% python3 -q
>>> import numpy as np
>>> import numpy.linalg as la
>>> np.set_printoptions(precision=4, suppress=True, linewidth=140, floatmode="fixed")
>>> def tidy(a):
...     return np.round(a, 4) + 0
... 
>>> M = np.array([[0.8, -0.9, -1.6, -0.2, 1.3],
...     [0.5, -0.6, 0.1, 1.3, 1.0],
...     [1.1, -2.2, 0.7, 0.4, 0.7],
...     [1.5, 1.2, 1.7, 0.6, -0.9],
...     [-0.8, -0.7, -0.1, 0.4, -0.7],
...     [-1.0, 0.3, -1.1, -1.6, -0.1]])
>>> rng = np.random.default_rng(458404)
>>> M[2] = M[1] + 0.1 * rng.normal(size=5)
>>> tidy(M)
array([[ 0.8000, -0.9000, -1.6000, -0.2000,  1.3000],
       [ 0.5000, -0.6000,  0.1000,  1.3000,  1.0000],
       [ 0.5683, -0.6275,  0.1926,  1.2644,  0.9314],
       [ 1.5000,  1.2000,  1.7000,  0.6000, -0.9000],
       [-0.8000, -0.7000, -0.1000,  0.4000, -0.7000],
       [-1.0000,  0.3000, -1.1000, -1.6000, -0.1000]])
>>> tidy(M.sum(axis=1))
array([-0.6000,  2.3000,  2.3292,  4.1000, -1.9000, -3.5000])
>>> la.rank(M)
Traceback (most recent call last):
  File "<python-input-9>", line 1, in <module>
    la.rank(M)
    ^^^^^^^
AttributeError: module 'numpy.linalg' has no attribute 'rank'
>>> tidy(M - M[0])
array([[ 0.0000,  0.0000,  0.0000,  0.0000,  0.0000],
       [-0.3000,  0.3000,  1.7000,  1.5000, -0.3000],
       [-0.2317,  0.2725,  1.7926,  1.4644, -0.3686],
       [ 0.7000,  2.1000,  3.3000,  0.8000, -2.2000],
       [-1.6000,  0.2000,  1.5000,  0.6000, -2.0000],
       [-1.8000,  1.2000,  0.5000, -1.4000, -1.4000]])
>>> la.matrix_rank(M)
np.int64(5)
>>> x = np.array([3, -3, -2, 1, -1])
>>> target = M @ x
>>> tidy(la.lstsq(M, target)[0])
array([ 3.0000, -3.0000, -2.0000,  1.0000, -1.0000])
>>> tidy(la.solve(M.T @ M, M.T @ target))
array([ 3.0000, -3.0000, -2.0000,  1.0000, -1.0000])
>>> target = target + 0.05 * rng.normal(size=6)
>>> tidy(target)
array([ 6.8558,  3.4426,  3.5195, -0.9568,  0.9702, -3.2067])
>>> c, *_ = la.lstsq(M, target)
>>> c.round()
array([ 3.0000, -3.0000, -2.0000,  1.0000, -1.0000])
>>> left, sv, Vh = la.svd(M, full_matrices=False)
>>> left.shape, sv.shape, Vh.shape
((6, 5), (5,), (5, 5))
>>> tidy(sv)
array([3.5806, 3.1962, 1.7617, 0.7245, 0.1214])
>>> tidy(left.T @ M @ Vh.T)
array([[3.5806, 0.0000, 0.0000, 0.0000, 0.0000],
       [0.0000, 3.1962, 0.0000, 0.0000, 0.0000],
       [0.0000, 0.0000, 1.7617, 0.0000, 0.0000],
       [0.0000, 0.0000, 0.0000, 0.7245, 0.0000],
       [0.0000, 0.0000, 0.0000, 0.0000, 0.1214]])
>>> tidy(sv / sv[0])
array([1.0000, 0.8927, 0.4920, 0.2023, 0.0339])
>>> tidy(np.cumsum(sv ** 2) / np.sum(sv ** 2))
array([0.4805, 0.8635, 0.9798, 0.9994, 1.0000])
>>> m1 = np.loadtxt("out4.csv", delimiter=",")
>>> m1
array([[  0.0000,  -4.0000,  -4.0000,  -1.0000,  -7.0000],
       [ -9.0000, -19.0000,  -1.0000,   2.0000,  -5.0000],
       [ -6.0000,  -9.0000,   3.0000,   2.0000,  -8.0000],
       [  0.0000,  -8.0000,  10.0000,   2.0000,  -4.0000],
       [  9.0000,   7.0000,  -2.0000,  -2.0000,   3.0000],
       [ -9.0000, -11.0000,  -2.0000,   1.0000, -10.0000],
       [ -3.0000,  -2.0000,  -5.0000,  -1.0000,  -2.0000],
       [  0.0000,   0.0000,   0.0000,   0.0000,   0.0000],
       [  0.0000,   0.0000,   0.0000,   0.0000,   0.0000],
       [  6.0000,   5.0000,  -7.0000,  -3.0000,   1.0000],
       [ -6.0000,  -9.0000,  -6.0000,   1.0000,   1.0000],
       [ -6.0000, -17.0000,   4.0000,   3.0000,  -3.0000],
       [ -3.0000,  -2.0000,  -5.0000,  -1.0000,  -2.0000]])
>>> Xs = (m1 - m1.mean(axis=0)) / m1.std(axis=0)
>>> np.argwhere(np.abs(Xs) > 2)
array([[3, 2],
       [4, 0]])
>>> c = la.lstsq(np.delete(Xs, 2, axis=1), Xs[:, 2])[0]
>>> np.abs(c).argmax()
np.int64(2)
>>> tidy(1 - np.var(Xs[:, 2] - np.delete(Xs, 2, axis=1) @ c))
np.float64(0.9188)
>>> out = np.c_[M[:, :3] @ np.array([[-3, 0, 3], [-5, 1, 3], [2, -1, -5]]), np.array([0, 3, 3, 3, 3, 0])]
>>> tidy(out)
array([[-1.1000,  0.7000,  7.7000,  0.0000],
       [ 1.7000, -0.7000, -0.8000,  3.0000],
       [ 1.8176, -0.8201, -1.1404,  3.0000],
       [-7.1000, -0.5000, -0.4000,  3.0000],
       [ 5.7000, -0.6000, -4.0000,  3.0000],
       [-0.7000,  1.4000,  3.4000,  0.0000]])
>>> la.matrix_rank(out)
np.int64(4)
>>> tidy(la.norm(out - M @ la.lstsq(M, out)[0], axis=0))
array([0.0000, 0.0000, 0.0000, 1.9816])
